% python3 -q
>>> import numpy as np
>>> np.set_printoptions(precision=2, suppress=True, linewidth=100, floatmode="fixed")
>>> F = np.load("arr.npy")
>>> print(F)
[[ 11.92  -4.02  13.90 -15.94   1.99   3.95   6.06   3.96 -12.03]
 [  0.01  -0.07  -0.13  -0.01  -0.06  -0.12  -0.10   0.04   0.01]
 [-12.02   4.07 -13.99  15.94  -1.97  -3.97  -6.06  -4.04  12.11]
 [ 12.01  -3.91  14.01 -16.09   1.98   4.08   6.02   3.91 -11.94]]
>>> np.argsort(-np.linalg.norm(F, axis=0).round(6), kind="stable")[:3]
array([3, 2, 8])
>>> [round(float(x), 2) for x in np.linalg.svd(F, compute_uv=False)[:3]]
[49.82, 0.27, 0.17]
>>> left, sig, Vt = np.linalg.svd(F)
>>> sig
array([49.82,  0.27,  0.17,  0.07])
>>> B = left[:, :1] @ np.diag(sig[:1]) @ Vt[:1]
>>> np.linalg.matrix_rank(F, rtol=0.05)
np.int64(1)
>>> np.round(np.abs(F - B).max(), 2)
np.float64(0.11)
>>> vec = np.array([1, 2, 0, -2, 2, 2, 0, -1, 0])
>>> h1 = np.maximum(F @ vec, 0)
>>> np.maximum(F @ (3 * vec), 0)
array([131.04,   0.00,   0.00, 133.74])
>>> F * (h1 > 1e-9)[:, None]
array([[ 11.92,  -4.02,  13.90, -15.94,   1.99,   3.95,   6.06,   3.96, -12.03],
       [  0.00,  -0.00,  -0.00,  -0.00,  -0.00,  -0.00,  -0.00,   0.00,   0.00],
       [ -0.00,   0.00,  -0.00,   0.00,  -0.00,  -0.00,  -0.00,  -0.00,   0.00],
       [ 12.01,  -3.91,  14.01, -16.09,   1.98,   4.08,   6.02,   3.91, -11.94]])
>>> F.T @ h1
array([ 1056.07,  -349.90,  1231.72, -1413.55,   175.19,   354.42,   533.07,   347.28, -1057.76])
>>> M = np.load("data.npy")
>>> M
array([[ 44, -39,  34],
       [-39,  59, -14],
       [ 34, -14,  50]])
>>> # equal to its transpose
>>> vals, evecs = np.linalg.eig(M)
>>> np.round(np.prod(vals), 2)
np.float64(14050.0)
>>> np.round(M @ evecs[:, 0] - vals[0] * evecs[:, 0], 2) + 0
array([0.00, 0.00, 0.00])
>>> np.sort(np.linalg.eigvals(M @ M))
array([   10.22,  1602.18, 12050.59])
>>> np.sort(np.linalg.eigvals(M.T))
array([  3.20,  40.03, 109.78])
>>> print(np.sort(np.linalg.eigvals(np.linalg.inv(M))))
[0.01 0.02 0.31]
>>> m1 = np.loadtxt("dump.csv", delimiter=",")
>>> m1
array([[ 0.04, -1.98,  0.98,  2.00],
       [-0.03, -2.00,  1.01,  1.98],
       [-0.03, -2.01,  0.99,  2.01],
       [ 0.01, -1.98,  1.01,  1.99],
       [ 0.00, -2.00,  1.00,  1.99],
       [-0.01, -2.02,  1.03,  2.01],
       [ 0.01, -2.02,  1.00,  2.01],
       [-0.01, -2.03,  1.00,  2.02],
       [ 0.03, -1.98,  1.00,  2.01],
       [ 0.05, -2.02,  0.98,  1.99],
       [-0.02, -2.00,  0.99,  1.98],
       [-0.03, -1.97,  1.02,  2.00],
       [ 2.00, -1.01, -2.97, -2.99],
       [ 1.99, -1.02, -3.00, -3.01],
       [ 1.98, -0.97, -3.00, -2.99],
       [ 1.95, -1.02, -3.00, -3.01],
       [ 2.01, -1.00, -2.98, -2.98],
       [ 2.03, -0.99, -2.97, -3.01],
       [ 1.99, -1.00, -3.00, -3.01],
       [ 2.00, -1.00, -2.99, -3.03],
       [ 1.97, -1.01, -2.98, -2.99],
       [ 2.02, -0.98, -3.02, -2.98],
       [ 1.99, -1.00, -3.07, -3.01],
       [ 1.98, -0.97, -3.03, -3.02]])
>>> round(np.log10(np.linalg.cond(m1)))
2
>>> np.linalg.cond(m1) > 100
np.True_
>>> np.linalg.matrix_rank(m1, rtol=0.1)
np.int64(2)
>>> print(np.linalg.norm(m1, axis=1).argmax())
22
>>> round(np.linalg.norm(m1, 1), 2), round(np.linalg.norm(m1, np.inf), 2)
(np.float64(60.02), np.float64(9.07))
>>> print(np.round(np.linalg.norm(m1[23] - m1[15]), 2))
0.07
>>> print(round(float(np.linalg.norm(m1[23], 1)), 2), round(np.linalg.norm(m1[23], np.inf), 2))
9.0 3.03
>>> lab = m1[:, 0] > np.median(m1[:, 0])
>>> u = m1[lab].mean(axis=0) - m1[~lab].mean(axis=0)
>>> print(u)
[ 1.99  1.00 -4.00 -5.00]
>>> np.argsort(-np.abs(u).round(6), kind="stable")
array([3, 2, 0, 1])
>>> u, g = m1[18], m1[23]
>>> round(float(u @ u), 2)
23.02
>>> p = (u @ g) / (u @ u) * u
>>> np.linalg.matrix_rank(np.outer(u, g))
np.int64(1)
>>> np.round(g - p, 2) + 0
array([-0.02,  0.03, -0.02,  0.00])
>>> np.outer(u, g)
array([[ 3.94, -1.93, -6.03, -6.01],
       [-1.98,  0.97,  3.03,  3.02],
       [-5.94,  2.91,  9.09,  9.06],
       [-5.96,  2.92,  9.12,  9.09]])
>>> p
array([ 2.00, -1.00, -3.01, -3.02])
